$ python3 -q
>>> import numpy as np
>>> from numpy import linalg as LA
>>> np.set_printoptions(precision=2, suppress=True, linewidth=100)
>>> m1 = np.load("w.npy")
>>> m1
array([[-1., -2.,  0.,  0.],
       [-2., -1.,  0.,  0.],
       [ 0.,  0., -1., -2.],
       [ 0.,  0., -2., -1.]])
>>> (LA.matrix_power((m1 != 0) + (m1.T != 0) + np.eye(4), 4) > 0).astype(int)
array([[1, 1, 0, 0],
       [1, 1, 0, 0],
       [0, 0, 1, 1],
       [0, 0, 1, 1]])
>>> np.flatnonzero(LA.matrix_power((m1 != 0) + (m1.T != 0) + np.eye(4), 4)[3])
array([2, 3])
>>> m1 @ m1
array([[5., 4., 0., 0.],
       [4., 5., 0., 0.],
       [0., 0., 5., 4.],
       [0., 0., 4., 5.]])
>>> np.sort(LA.eigvals(m1).real)
array([-3., -3.,  1.,  1.])
>>> LA.matrix_power(m1, 4)
array([[41., 40.,  0.,  0.],
       [40., 41.,  0.,  0.],
       [ 0.,  0., 41., 40.],
       [ 0.,  0., 40., 41.]])
>>> np.round(np.abs(LA.eigvals(m1)).max(), 2)
np.float64(3.0)
>>> (m1 - m1.T) / 2
array([[0., 0., 0., 0.],
       [0., 0., 0., 0.],
       [0., 0., 0., 0.],
       [0., 0., 0., 0.]])
>>> m1.inv()
Traceback (most recent call last):
  File "<python-input-12>", line 1, in <module>
    m1.inv()
    ^^^^^^
AttributeError: 'numpy.ndarray' object has no attribute 'inv'
>>> m1.reshape(-1, 2)
array([[-1., -2.],
       [ 0.,  0.],
       [-2., -1.],
       [ 0.,  0.],
       [ 0.,  0.],
       [-1., -2.],
       [ 0.,  0.],
       [-2., -1.]])
>>> m1.reshape(2, -1)
array([[-1., -2.,  0.,  0., -2., -1.,  0.,  0.],
       [ 0.,  0., -1., -2.,  0.,  0., -2., -1.]])
>>> T = m1.reshape(4, 2, -1)
>>> np.einsum("ihd,ihd->ih", T, T)
array([[5., 0.],
       [5., 0.],
       [0., 5.],
       [0., 5.]])
>>> np.swapaxes(T, 1, 2)[0]
array([[-1.,  0.],
       [-2.,  0.]])
>>> T[:, 0]
array([[-1., -2.],
       [-2., -1.],
       [ 0.,  0.],
       [ 0.,  0.]])
>>> T.shape
(4, 2, 2)
>>> T.sum(axis=1)
array([[-1., -2.],
       [-2., -1.],
       [-1., -2.],
       [-2., -1.]])
>>> round(float(LA.eigvalsh(m1).min()), 2)
-3.0
>>> np.all(LA.eigvalsh(m1) > 0)
np.False_
>>> [round(float(LA.det(m1[:i, :i])), 2) + 0 for i in range(1, 5)]
[-1.0, -3.0, 3.0, 9.0]
>>> K = np.loadtxt("dump.csv", delimiter=",")
>>> K
array([[ 9.19, -1.4 ,  3.67],
       [ 0.66, -6.03,  7.95],
       [ 7.32, -5.08, -4.54],
       [-9.5 ,  0.43,  3.09],
       [-4.12, -7.67,  4.92],
       [-0.56,  0.24, -9.98],
       [-2.79,  9.04,  3.24],
       [ 6.1 ,  2.36, -7.56],
       [ 9.02, -0.36,  4.3 ],
       [-9.15,  3.15, -2.53],
       [ 2.68, -8.99, -3.46],
       [-5.76,  8.14, -0.74],
       [ 3.47, -9.32, -1.08],
       [ 9.3 ,  3.08, -2.01],
       [-5.07,  8.34,  2.19],
       [-7.8 , -4.55, -4.31],
       [ 2.94, -5.47,  7.84],
       [ 2.89, -5.39, -7.91],
       [ 4.62, -2.64, -8.46],
       [ 9.16,  3.82, -1.2 ],
       [-0.97, -9.91, -0.9 ],
       [-5.98,  3.47,  7.22],
       [-4.93, -7.07, -5.07],
       [ 8.04,  5.81, -1.29],
       [ 5.33,  7.14,  4.54],
       [-7.65, -3.59,  5.34],
       [-9.5 ,  1.42,  2.76],
       [ 2.26,  4.45,  8.67],
       [-7.28, -6.52, -2.14]])
>>> P = K @ LA.solve(K.T @ K, K.T)
>>> round(np.trace(P), 2)
np.float64(3.0)
>>> LA.matrix_rank(np.eye(29) - P)
np.int64(26)
>>> P @ K[:, 0]
array([ 9.19,  0.66,  7.32, -9.5 , -4.12, -0.56, -2.79,  6.1 ,  9.02, -9.15,  2.68, -5.76,  3.47,
        9.3 , -5.07, -7.8 ,  2.94,  2.89,  4.62,  9.16, -0.97, -5.98, -4.93,  8.04,  5.33, -7.65,
       -9.5 ,  2.26, -7.28])
>>> np.allclose(P @ P, P)
True
>>> Ac = (K - K.mean(axis=0)) / K.std(axis=0)
>>> np.argwhere(np.abs(Ac) > 2)
array([], shape=(0, 2), dtype=int64)
>>> beta = LA.lstsq(np.delete(Ac, 0, axis=1), Ac[:, 0])[0]
>>> round(float(1 - np.var(Ac[:, 0] - np.delete(Ac, 0, axis=1) @ beta)), 2)
0.02
>>> A = np.loadtxt("case5.csv", delimiter=",")
>>> A
array([[0., 2., 3., 3., 2.],
       [0., 2., 2., 1., 1.],
       [0., 0., 3., 3., 3.],
       [0., 0., 0., 0., 0.],
       [0., 0., 0., 0., 3.]])
>>> (A - A.T) / 2
array([[ 0. ,  1. ,  1.5,  1.5,  1. ],
       [-1. ,  0. ,  1. ,  0.5,  0.5],
       [-1.5, -1. ,  0. ,  1.5,  1.5],
       [-1.5, -0.5, -1.5,  0. ,  0. ],
       [-1. , -0.5, -1.5,  0. ,  0. ]])
>>> A @ A
array([[ 0.,  4., 13., 11., 17.],
       [ 0.,  4., 10.,  8., 11.],
       [ 0.,  0.,  9.,  9., 18.],
       [ 0.,  0.,  0.,  0.,  0.],
       [ 0.,  0.,  0.,  0.,  9.]])
>>> (A + A.T) / 2
array([[0. , 1. , 1.5, 1.5, 1. ],
       [1. , 2. , 1. , 0.5, 0.5],
       [1.5, 1. , 3. , 1.5, 1.5],
       [1.5, 0.5, 1.5, 0. , 0. ],
       [1. , 0.5, 1.5, 0. , 3. ]])
>>> np.allclose(A @ A.T, A.T @ A)
False
>>> LA.matrix_power(A, 2)
array([[ 0.,  4., 13., 11., 17.],
       [ 0.,  4., 10.,  8., 11.],
       [ 0.,  0.,  9.,  9., 18.],
       [ 0.,  0.,  0.,  0.,  0.],
       [ 0.,  0.,  0.,  0.,  9.]])
